$ ipython --no-banner

In [1]: import numpy as np

In [2]: import numpy.linalg as la

In [3]: np.set_printoptions(precision=2, suppress=True, linewidth=140)

In [4]: tidy = lambda a: np.round(a, 2) + 0

In [5]: m1 = np.array([[-0.7, 0.4, 0.5],
   ...:     [0.4, -0.4, 1.0],
   ...:     [-0.5, 1.0, 0.0],
   ...:     [-1.3, 1.7, 0.4],
   ...:     [1.0, -0.6, -0.3],
   ...:     [0.4, 0.3, -0.2],
   ...:     [1.4, -0.6, -0.5],
   ...:     [-1.7, -1.5, 0.2],
   ...:     [0.2, 0.6, 0.6],
   ...:     [-0.6, -2.0, 0.0],
   ...:     [0.7, -1.3, 0.0],
   ...:     [0.9, 0.3, -0.4],
   ...:     [-0.9, 0.5, -0.2],
   ...:     [2.1, -0.4, 0.3],
   ...:     [-1.4, -0.3, 0.1],
   ...:     [2.2, -0.3, 1.7],
   ...:     [-1.1, 0.0, 0.1],
   ...:     [-0.9, -1.5, 2.2],
   ...:     [0.6, 0.8, 0.9],
   ...:     [-1.0, -2.3, -0.4],
   ...:     [-0.6, -0.3, -0.1],
   ...:     [0.3, 1.5, 0.9],
   ...:     [-0.5, -0.1, 0.1],
   ...:     [0.9, -0.6, -1.6],
   ...:     [-0.2, 3.0, -1.1],
   ...:     [0.3, -1.2, -0.3],
   ...:     [-0.3, 2.0, 0.6]])

In [6]: m1[18] *= 5

In [7]: m1
Out[7]: 
array([[-0.7,  0.4,  0.5],
       [ 0.4, -0.4,  1. ],
       [-0.5,  1. ,  0. ],
       [-1.3,  1.7,  0.4],
       [ 1. , -0.6, -0.3],
       [ 0.4,  0.3, -0.2],
       [ 1.4, -0.6, -0.5],
       [-1.7, -1.5,  0.2],
       [ 0.2,  0.6,  0.6],
       [-0.6, -2. ,  0. ],
       [ 0.7, -1.3,  0. ],
       [ 0.9,  0.3, -0.4],
       [-0.9,  0.5, -0.2],
       [ 2.1, -0.4,  0.3],
       [-1.4, -0.3,  0.1],
       [ 2.2, -0.3,  1.7],
       [-1.1,  0. ,  0.1],
       [-0.9, -1.5,  2.2],
       [ 3. ,  4. ,  4.5],
       [-1. , -2.3, -0.4],
       [-0.6, -0.3, -0.1],
       [ 0.3,  1.5,  0.9],
       [-0.5, -0.1,  0.1],
       [ 0.9, -0.6, -1.6],
       [-0.2,  3. , -1.1],
       [ 0.3, -1.2, -0.3],
       [-0.3,  2. ,  0.6]])

In [8]: Ac = m1 - m1.mean(axis=0)

In [9]: vecs = la.svd(Ac)[2][:1]

In [10]: M2 = Ac - Ac @ vecs.T @ vecs

In [11]: tidy(la.norm(M2) / la.norm(Ac))
Out[11]: np.float64(0.66)

In [12]: tidy(np.cov(Ac @ vecs.T, rowvar=False))
Out[12]: np.float64(2.7)

In [13]: D = la.norm(m1[:, None] - m1[None], axis=-1)

In [14]: D[26].round(6).argsort(kind="stable")[:4]
Out[14]: array([26, 21,  3,  2])

In [15]: x = np.array([3, -9, -7])

In [16]: target = m1 @ x

In [17]: c, lr = np.zeros(3), 1 / la.norm(m1, 2) ** 2

In [18]: for i in range(20):
    ...:     c -= lr * m1.T @ (m1 @ c - target)
    ...:     if i % 5 == 0: print(i, round(la.norm(m1 @ c - target), 2))
    ...: 
0 24.2
5 2.91
10 0.44
15 0.07

In [19]: tidy(la.cond(m1))
Out[19]: np.float64(1.79)

In [20]: tidy(c)
Out[20]: array([ 3., -9., -7.])

In [21]: mat = np.load("data.npy")

In [22]: tidy(mat)
Out[22]: 
array([[-0.5 , -0.03,  0.68,  0.43, -0.32],
       [ 0.44, -0.01,  0.08,  0.75,  0.48],
       [-0.25,  0.7 , -0.5 ,  0.36, -0.24],
       [-0.63, -0.51, -0.44,  0.19,  0.34],
       [-0.31,  0.49,  0.3 , -0.29,  0.7 ]])

In [23]: tidy(np.poly(mat))
Out[23]: array([ 1.  ,  0.13,  0.27, -0.27, -0.13, -1.  ])

In [24]: tidy(la.eigvals(mat))
Out[24]: array([-0.76+0.65j, -0.76-0.65j,  0.2 +0.98j,  0.2 -0.98j,  1.  +0.j  ])

In [25]: tidy(np.einsum("ij,ji->", mat, mat))
Out[25]: np.float64(-0.52)

In [26]: tidy(la.det(mat.T))
Out[26]: np.float64(1.0)

In [27]: tidy(np.kron(np.eye(2, dtype=int), mat))
Out[27]: 
array([[-0.5 , -0.03,  0.68,  0.43, -0.32,  0.  ,  0.  ,  0.  ,  0.  ,  0.  ],
       [ 0.44, -0.01,  0.08,  0.75,  0.48,  0.  ,  0.  ,  0.  ,  0.  ,  0.  ],
       [-0.25,  0.7 , -0.5 ,  0.36, -0.24,  0.  ,  0.  ,  0.  ,  0.  ,  0.  ],
       [-0.63, -0.51, -0.44,  0.19,  0.34,  0.  ,  0.  ,  0.  ,  0.  ,  0.  ],
       [-0.31,  0.49,  0.3 , -0.29,  0.7 ,  0.  ,  0.  ,  0.  ,  0.  ,  0.  ],
       [ 0.  ,  0.  ,  0.  ,  0.  ,  0.  , -0.5 , -0.03,  0.68,  0.43, -0.32],
       [ 0.  ,  0.  ,  0.  ,  0.  ,  0.  ,  0.44, -0.01,  0.08,  0.75,  0.48],
       [ 0.  ,  0.  ,  0.  ,  0.  ,  0.  , -0.25,  0.7 , -0.5 ,  0.36, -0.24],
       [ 0.  ,  0.  ,  0.  ,  0.  ,  0.  , -0.63, -0.51, -0.44,  0.19,  0.34],
       [ 0.  ,  0.  ,  0.  ,  0.  ,  0.  , -0.31,  0.49,  0.3 , -0.29,  0.7 ]])

In [28]: tidy(la.eigvals(mat).sum().real)
Out[28]: np.float64(-0.13)

In [29]: tidy(la.det(mat[::-1]))
Out[29]: np.float64(1.0)

In [30]: tidy(la.det(2 * mat)), tidy(la.det(mat))
Out[30]: (np.float64(32.0), np.float64(1.0))

In [31]: J = np.array([[0, 13, 20, 3],
    ...:     [0, 17, 30, 1],
    ...:     [13, 17, 11, 0],
    ...:     [4, 7, 18, 0],
    ...:     [16, 17, 6, 1],
    ...:     [11, 23, 3, 12],
    ...:     [16, 25, 19, 0],
    ...:     [0, 9, 13, 6],
    ...:     [14, 21, 14, 1],
    ...:     [12, 17, 0, 9],
    ...:     [12, 17, 9, 2],
    ...:     [16, 9, 15, 0],
    ...:     [0, 23, 22, 13]])

In [32]: x = np.array([-2, -2, -1, 1])

In [33]: target = J @ x

In [34]: tidy(la.pinv(J) @ J)
Out[34]: 
array([[1., 0., 0., 0.],
       [0., 1., 0., 0.],
       [0., 0., 1., 0.],
       [0., 0., 0., 1.]])

In [35]: target
Out[35]: array([ -43,  -63,  -71,  -40,  -71,  -59, -101,  -25,  -83,  -49,  -65,  -65,  -55])

In [36]: rng = np.random.default_rng(454)

In [37]: target = target + 0.02 * rng.normal(size=13)

In [38]: tidy(target)
Out[38]: array([ -42.98,  -63.01,  -71.01,  -39.99,  -71.02,  -59.01, -101.02,  -24.99,  -82.99,  -48.99,  -64.96,  -65.01,  -54.99])

In [39]: c, *_ = la.lstsq(J, target)

In [40]: tidy(c)
Out[40]: array([-2., -2., -1.,  1.])

In [41]: tidy(la.norm(target - J @ c))
Out[41]: np.float64(0.06)

In [42]: cent = J[[5, 9]].astype(float)

In [43]: for _ in range(3):
    ...:     z = la.norm(J[:, None] - cent, axis=-1).argmin(axis=1)
    ...:     cent = np.array([J[z == j].mean(axis=0) for j in range(2)])
    ...: 

In [44]: z
Out[44]: array([0, 0, 1, 1, 1, 1, 0, 1, 1, 1, 1, 1, 0])

In [45]: np.abs(cent[1] - cent[0]).argmax()
Out[45]: np.int64(2)

In [46]: tidy(cent)
Out[46]: 
array([[ 4.  , 19.5 , 22.75,  4.25],
       [10.89, 15.22,  9.89,  3.44]])

In [47]: tidy(cent[1] - cent[0])
Out[47]: array([  6.89,  -4.28, -12.86,  -0.81])

In [48]: D = la.norm(J[:, None] - J[None], axis=-1)

In [49]: np.unravel_index(D.round(6).argmax(), D.shape)
Out[49]: (np.int64(1), np.int64(9))

In [50]: la.matrix_rank(D ** 2)
Out[50]: np.int64(6)

In [51]: D.mean(axis=1).argmax()
Out[51]: np.int64(1)

In [52]: M2 = J + rng.integers(-2, 3, (13, 3)) @ rng.integers(-2, 3, (3, 4))

In [53]: M2
Out[53]: 
array([[ 5,  7, 28,  4],
       [ 4, 13, 39,  4],
       [ 7, 20,  7,  1],
       [ 2,  5, 18,  0],
       [15, 17, 11,  5],
       [ 8, 29, -1, 13],
       [18, 26, 21,  1],
       [ 1, 10, 13,  6],
       [20, 19, 16, -1],
       [12, 19, -4,  7],
       [12, 13, 10,  1],
       [15,  9, 20,  4],
       [ 3, 20, 20,  9]])

In [54]: la.matrix_rank(M2 - J, tol=1e-8)
Out[54]: np.int64(3)

In [55]: M2 - J
Out[55]: 
array([[ 5, -6,  8,  1],
       [ 4, -4,  9,  3],
       [-6,  3, -4,  1],
       [-2, -2,  0,  0],
       [-1,  0,  5,  4],
       [-3,  6, -4,  1],
       [ 2,  1,  2,  1],
       [ 1,  1,  0,  0],
       [ 6, -2,  2, -2],
       [ 0,  2, -4, -2],
       [ 0, -4,  1, -1],
       [-1,  0,  5,  4],
       [ 3, -3, -2, -4]])

In [56]: A = np.load("case8.npy")

In [57]: A
Out[57]: 
array([[5, 3, 2, 0],
       [5, 0, 2, 0],
       [5, 3, 2, 0],
       [2, 4, 1, 5]])

In [58]: M2 = A / la.norm(A, axis=1, keepdims=True)

In [59]: G = M2 @ M2.T

In [60]: tidy(G[2])
Out[60]: array([1.  , 0.87, 1.  , 0.57])

In [61]: np.argwhere(np.triu(np.abs(G) > 0.95, 1))
Out[61]: array([[0, 2]])

In [62]: (np.abs(G) > 0.9).astype(int)
Out[62]: 
array([[1, 0, 1, 0],
       [0, 1, 0, 0],
       [1, 0, 1, 0],
       [0, 0, 0, 1]])

In [63]: rk = la.matrix_rank(A)

In [64]: rk
Out[64]: np.int64(3)

In [65]: ns = la.svd(A)[2][rk:].T

In [66]: [int(la.matrix_rank(A[:i])) for i in range(1, len(A) + 1)]
Out[66]: [1, 2, 2, 3]

In [67]: np.allclose(A @ ns, 0)
Out[67]: True

In [68]: ns.shape
Out[68]: (4, 1)

In [69]: la.matrix_rank(A.T @ A), la.matrix_rank(A @ A.T)
Out[69]: (np.int64(3), np.int64(3))

In [70]: [int(la.matrix_rank(A[:, :j + 1])) for j in range(4)]
Out[70]: [1, 2, 3, 3]

In [71]: tidy(ns[:, 0] / ns[np.abs(ns[:, 0]).round(6).argmax(), 0])
Out[71]: array([-0.4 ,  0.  ,  1.  , -0.04])

In [72]: tidy(A @ ns)
Out[72]: 
array([[0.],
       [0.],
       [0.],
       [0.]])

In [73]: x = np.array([-2, 2, -2, -3, 2])

In [74]: h1 = np.maximum(mat @ x, 0)

In [75]: tidy(mat.T @ h1)
Out[75]: array([-2.14,  1.92, -0.23, -0.23,  2.38])

In [76]: tidy(np.tanh(mat @ x))
Out[76]: array([-0.98, -0.98,  0.87,  0.84,  1.  ])

In [77]: tidy(np.maximum(mat @ x, 0) - np.maximum(-mat @ x, 0))
Out[77]: array([-2.33, -2.35,  1.34,  1.23,  3.27])

In [78]: tidy(mat * (h1 > 1e-9)[:, None])
Out[78]: 
array([[ 0.  ,  0.  ,  0.  ,  0.  ,  0.  ],
       [ 0.  ,  0.  ,  0.  ,  0.  ,  0.  ],
       [-0.25,  0.7 , -0.5 ,  0.36, -0.24],
       [-0.63, -0.51, -0.44,  0.19,  0.34],
       [-0.31,  0.49,  0.3 , -0.29,  0.7 ]])

In [79]: np.flatnonzero(h1 > 1e-9)
Out[79]: array([2, 3, 4])

In [80]: tidy(np.maximum(mat @ (3 * x), 0))
Out[80]: array([0.  , 0.  , 4.02, 3.7 , 9.81])

In [81]: P = np.triu(np.array([[-3, 2, 1, -1], [-1, -3, -1, 2], [0, 3, -2, 1], [3, 1, -1, -1]]), 1) + np.eye(4)

In [82]: M2 = P @ A @ la.inv(P)

In [83]: M2
Out[83]: 
array([[ 18., -34., -45., 126.],
       [  4.,  -3.,  -5.,  25.],
       [  7.,  -7., -11.,  37.],
       [  2.,   0.,  -1.,   8.]])

In [84]: tidy(np.poly(M2))
Out[84]: array([  1., -12.,  14., 105.,   0.])

In [85]: tidy(la.det(M2))
Out[85]: np.float64(0.0)

In [86]: P @ A - A @ P
Out[86]: 
array([[ 13., -11.,   3.,  -8.],
       [ -1.,  -5.,  -5.,  13.],
       [  2.,  -6.,  -1.,   2.],
       [  0.,  -4.,   2.,  -7.]])

In [87]: M = np.load("m.npy")

In [88]: M
Out[88]: 
array([[ 4.,  0., -2.],
       [ 2.,  3.,  0.],
       [ 0.,  0.,  2.]])

In [89]: np.einsum("ij,ji->", M, M)
Out[89]: np.float64(29.0)

In [90]: tidy(la.det(M[::-1]))
Out[90]: np.float64(-24.0)
